>>> import numpy as np
>>> np.set_printoptions(precision=2, suppress=True, linewidth=120, legacy="1.25")
>>> arr = np.load("block11.npy")
>>> arr
array([[ 1.,  2.,  0.,  0.,  0.],
       [-1., -1.,  0.,  0.,  0.],
       [ 0.,  0.,  3., -1.,  0.],
       [ 0.,  0., -5., -5.,  3.],
       [ 0.,  0.,  0., -5., -2.]])
>>> np.linalg.eigvals(arr)
array([ 0.  +1.j  ,  0.  -1.j  ,  3.45+0.j  , -3.72+3.29j, -3.72-3.29j])
>>> np.round(np.poly(arr), 2) + 0
array([  1.,   4.,   0., -81.,  -1., -85.])
>>> np.kron(np.eye(2, dtype=int), arr)
array([[ 1.,  2.,  0.,  0.,  0.,  0.,  0.,  0.,  0.,  0.],
       [-1., -1.,  0.,  0.,  0., -0., -0.,  0.,  0.,  0.],
       [ 0.,  0.,  3., -1.,  0.,  0.,  0.,  0., -0.,  0.],
       [ 0.,  0., -5., -5.,  3.,  0.,  0., -0., -0.,  0.],
       [ 0.,  0.,  0., -5., -2.,  0.,  0.,  0., -0., -0.],
       [ 0.,  0.,  0.,  0.,  0.,  1.,  2.,  0.,  0.,  0.],
       [-0., -0.,  0.,  0.,  0., -1., -1.,  0.,  0.,  0.],
       [ 0.,  0.,  0., -0.,  0.,  0.,  0.,  3., -1.,  0.],
       [ 0.,  0., -0., -0.,  0.,  0.,  0., -5., -5.,  3.],
       [ 0.,  0.,  0., -0., -0.,  0.,  0.,  0., -5., -2.]])
>>> np.einsum("ii->", arr)
-4.0
>>> rng = np.random.default_rng(115)
>>> lab = rng.permutation(5)
>>> other = arr[:, lab] * rng.choice([-1, 1], 5)
>>> other
array([[-2.,  0., -0.,  1., -0.],
       [ 1.,  0., -0., -1., -0.],
       [-0., -1., -0.,  0., -3.],
       [-0., -5., -3.,  0.,  5.],
       [-0., -5.,  2.,  0., -0.]])
>>> U, _, Vt = np.linalg.svd(arr.T @ other)
>>> lab
array([1, 3, 4, 0, 2])
>>> np.round(np.linalg.lstsq(arr, other)[0], 2) + 0
array([[ 0.,  0.,  0.,  1.,  0.],
       [-1.,  0.,  0.,  0.,  0.],
       [ 0.,  0.,  0.,  0., -1.],
       [ 0.,  1.,  0.,  0.,  0.],
       [ 0.,  0., -1.,  0.,  0.]])
>>> x0 = np.array([-1, 2, 0, 0, -3])
>>> y = other @ x0
>>> coef, lr = np.zeros(5), 1 / np.linalg.norm(other, 2) ** 2
>>> for i in range(200):
...     coef -= lr * other.T @ (other @ coef - y)
...     if i % 50 == 0: print(i, round(np.linalg.norm(other @ coef - y), 2))
... 
0 3.74
50 0.21
100 0.16
150 0.15
>>> round(np.linalg.cond(other), 2)
21.75
>>> np.diff(arr, axis=0)
array([[-2., -3.,  0.,  0.,  0.],
       [ 1.,  1.,  3., -1.,  0.],
       [ 0.,  0., -8., -4.,  3.],
       [ 0.,  0.,  5.,  0., -5.]])
>>> np.count_nonzero(arr)
11
>>> np.linalg.matrix_rank(arr)
5
>>> arr.shape
(5, 5)
>>> arr - arr[0]
array([[ 0.,  0.,  0.,  0.,  0.],
       [-2., -3.,  0.,  0.,  0.],
       [-1., -2.,  3., -1.,  0.],
       [-1., -2., -5., -5.,  3.],
       [-1., -2.,  0., -5., -2.]])
>>> np.linalg.rank(arr)
Traceback (most recent call last):
  File "<python-input-25>", line 1, in <module>
    np.linalg.rank(arr)
    ^^^^^^^^^^^^^^
AttributeError: module 'numpy.linalg' has no attribute 'rank'
>>> arr[:, 5]
Traceback (most recent call last):
  File "<python-input-26>", line 1, in <module>
    arr[:, 5]
    ~~~^^^^^^
IndexError: index 5 is out of bounds for axis 1 with size 5
>>> r0, r1 = arr[0], arr[4]
>>> r0 @ r1
0.0
>>> r0 @ r0
5.0
>>> p = (r0 @ r1) / (r0 @ r0) * r0
>>> np.linalg.matrix_rank(np.outer(r0, r1))
1
>>> p
array([0., 0., 0., 0., 0.])
>>> np.round(np.linalg.norm(r0 + r1) ** 2 + np.linalg.norm(r0 - r1) ** 2, 2)
68.0
>>> m1 = np.load("mat.npy")
>>> m1
array([[ 106,   -1,   82,  -26,    5,  -69, -116],
       [  -1,    5,    4,   15,   21,    0,    5],
       [  82,    4,   68,   -6,   24,  -54,  -86],
       [ -26,   15,   -6,   50,   61,   15,   40],
       [   5,   21,   24,   61,   89,   -6,   11],
       [ -69,    0,  -54,   15,   -6,   45,   75],
       [-116,    5,  -86,   40,   11,   75,  130]])
>>> ev, evecs = np.linalg.eigh(m1)
>>> x0 = np.array([1, -1, 2, 2, 1, 1, -1])
>>> np.abs(m1).sum(axis=1).max(), round(np.abs(ev).max(), 2)
(463, 348.75)
>>> (np.sign(evecs[:, -1].round(6)) == np.sign(evecs[0, -1].round(6))).astype(int)
array([1, 0, 1, 0, 0, 0, 0])
>>> np.round(evecs * np.maximum(ev, 0) @ evecs.T, 2) + 0
array([[ 106.,   -1.,   82.,  -26.,    5.,  -69., -116.],
       [  -1.,    5.,    4.,   15.,   21.,    0.,    5.],
       [  82.,    4.,   68.,   -6.,   24.,  -54.,  -86.],
       [ -26.,   15.,   -6.,   50.,   61.,   15.,   40.],
       [   5.,   21.,   24.,   61.,   89.,   -6.,   11.],
       [ -69.,    0.,  -54.,   15.,   -6.,   45.,   75.],
       [-116.,    5.,  -86.,   40.,   11.,   75.,  130.]])
>>> np.round(evecs * np.abs(ev) @ evecs.T, 2) + 0
array([[ 106.,   -1.,   82.,  -26.,    5.,  -69., -116.],
       [  -1.,    5.,    4.,   15.,   21.,    0.,    5.],
       [  82.,    4.,   68.,   -6.,   24.,  -54.,  -86.],
       [ -26.,   15.,   -6.,   50.,   61.,   15.,   40.],
       [   5.,   21.,   24.,   61.,   89.,   -6.,   11.],
       [ -69.,    0.,  -54.,   15.,   -6.,   45.,   75.],
       [-116.,    5.,  -86.,   40.,   11.,   75.,  130.]])
